>>> import numpy as np
>>> from numpy import linalg as LA
>>> np.set_printoptions(suppress=True, linewidth=160)
>>> rnd = lambda a: np.round(a, 1) + 0
>>> E = np.load("data.npy")
>>> E
array([[-2., -1., -2.,  0., -3.,  2.,  3.,  0.,  0.,  0.,  0.],
       [-2.,  0.,  0.,  0.,  2., -1.,  2.,  0.,  0.,  0.,  0.],
       [ 0., -1., -3.,  3.,  2.,  0., -1.,  0.,  0.,  0.,  0.],
       [-1.,  1., -3.,  1.,  0., -3.,  1.,  0.,  0.,  0.,  0.],
       [ 3., -1.,  1., -1., -3.,  3., -1.,  0.,  0.,  0.,  0.],
       [ 1.,  2., -2.,  2.,  1.,  0., -3.,  0.,  0.,  0.,  0.],
       [ 3.,  3.,  0.,  1.,  1., -1.,  2.,  0.,  0.,  0.,  0.],
       [ 0.,  0.,  0.,  0.,  0.,  0.,  0.,  1.,  1., -2.,  3.],
       [ 0.,  0.,  0.,  0.,  0.,  0.,  0.,  1.,  2.,  2., -1.],
       [ 0.,  0.,  0.,  0.,  0.,  0.,  0., -2., -2.,  0., -2.],
       [ 0.,  0.,  0.,  0.,  0.,  0.,  0., -1., -1., -3.,  0.]])
>>> # 2 blocks once reordered
>>> E @ E
array([[  8.,  20.,   3.,   4.,  14., -15.,  -3.,   0.,   0.,   0.,   0.],
       [ 15.,   4.,   8.,  -2.,   1.,   0.,  -1.,   0.,   0.,   0.,   0.],
       [  2.,   1.,   2.,  -9., -15.,  -1.,   0.,   0.,   0.,   0.,   0.],
       [ -1.,   2.,  14., -13.,  -3.,  -7.,  14.,   0.,   0.,   0.,   0.],
       [-12.,   1., -15.,  10.,   2.,   2.,  -3.,   0.,   0.,   0.,   0.],
       [-14.,  -7.,  -1.,  -8.,  -9.,   0.,   4.,   0.,   0.,   0.,   0.],
       [ -5.,   1.,  -6.,   0.,  -5.,   1.,  22.,   0.,   0.,   0.,   0.],
       [  0.,   0.,   0.,   0.,   0.,   0.,   0.,   3.,   4.,  -9.,   6.],
       [  0.,   0.,   0.,   0.,   0.,   0.,   0.,   0.,   2.,   5.,  -3.],
       [  0.,   0.,   0.,   0.,   0.,   0.,   0.,  -2.,  -4.,   6.,  -4.],
       [  0.,   0.,   0.,   0.,   0.,   0.,   0.,   4.,   3.,   0.,   4.]])
>>> rnd(np.abs(LA.eigvals(E)).max())
np.float64(5.3)
>>> (E + E.T) / 2
array([[-2. , -1.5, -1. , -0.5,  0. ,  1.5,  3. ,  0. ,  0. ,  0. ,  0. ],
       [-1.5,  0. , -0.5,  0.5,  0.5,  0.5,  2.5,  0. ,  0. ,  0. ,  0. ],
       [-1. , -0.5, -3. ,  0. ,  1.5, -1. , -0.5,  0. ,  0. ,  0. ,  0. ],
       [-0.5,  0.5,  0. ,  1. , -0.5, -0.5,  1. ,  0. ,  0. ,  0. ,  0. ],
       [ 0. ,  0.5,  1.5, -0.5, -3. ,  2. ,  0. ,  0. ,  0. ,  0. ,  0. ],
       [ 1.5,  0.5, -1. , -0.5,  2. ,  0. , -2. ,  0. ,  0. ,  0. ,  0. ],
       [ 3. ,  2.5, -0.5,  1. ,  0. , -2. ,  2. ,  0. ,  0. ,  0. ,  0. ],
       [ 0. ,  0. ,  0. ,  0. ,  0. ,  0. ,  0. ,  1. ,  1. , -2. ,  1. ],
       [ 0. ,  0. ,  0. ,  0. ,  0. ,  0. ,  0. ,  1. ,  2. ,  0. , -1. ],
       [ 0. ,  0. ,  0. ,  0. ,  0. ,  0. ,  0. , -2. ,  0. ,  0. , -2.5],
       [ 0. ,  0. ,  0. ,  0. ,  0. ,  0. ,  0. ,  1. , -1. , -2.5,  0. ]])
